$ python -q
>>> import numpy as np
>>> from numpy import linalg as LA
>>> np.set_printoptions(precision=2, suppress=True, linewidth=120, sign=" ")
>>> def rnd(a):
...     return np.round(a, 2) + 0
... 
>>> J = np.load("x.npy")
>>> print(J)
[[ 3  0  0 -2  0  0]
 [ 0  1  0  0 -3  0]
 [ 0  0  0  0  0  1]
 [ 0  1  0  2  0  1]
 [ 0  3 -3  0  0  0]]
>>> M2 = np.array([[2, 3], [0, 0], [1, 3], [5, 4], [3, 0], [5, 0]])
>>> print(np.einsum("ik,kj->ij", J, M2))
[[-4  1]
 [-9  0]
 [ 5  0]
 [15  8]
 [-3 -9]]
>>> print(M2.T @ J.T)
[[-4 -9  5 15 -3]
 [ 1  0  0  8 -9]]
>>> print(J @ M2)
[[-4  1]
 [-9  0]
 [ 5  0]
 [15  8]
 [-3 -9]]
>>> print(LA.matrix_rank(np.vstack([J, M2.T])))
6
>>> print(np.einsum("ij,ij->i", J, J))
[ 13  10   1   6  18]
>>> u = np.array([2, 1, 1])
>>> print(np.correlate(J[4], J[2], "full"))
[ 0  3 -3  0  0  0  0  0  0  0  0]
>>> print(np.convolve(J[4], u))
[ 0  6 -3  0 -3  0  0  0]
>>> print(np.array([np.convolve(row, u, "same") for row in J]))
[[ 3  3 -4 -2 -2  0]
 [ 2  1  1 -6 -3 -3]
 [ 0  0  0  0  2  1]
 [ 2  1  5  2  4  1]
 [ 6 -3  0 -3  0  0]]
>>> print(np.polyval(u, J[4]))
[  1  22  16   1   1   1]
>>> vec = np.array([2, 3, 3, -3, 0, 3])
>>> print(J * vec)
[[ 6  0  0  6  0  0]
 [ 0  3  0  0  0  0]
 [ 0  0  0  0  0  3]
 [ 0  3  0 -6  0  3]
 [ 0  9 -9  0  0  0]]
>>> print(J @ np.eye(6)[4])
[ 0. -3.  0.  0.  0.]
>>> print(np.sign((J @ vec).round(6)))
[ 1  1  1  0  0]
>>> print(J @ vec)
[ 12   3   3   0   0]
>>> print(J @ (2 * vec))
[ 24   6   6   0   0]
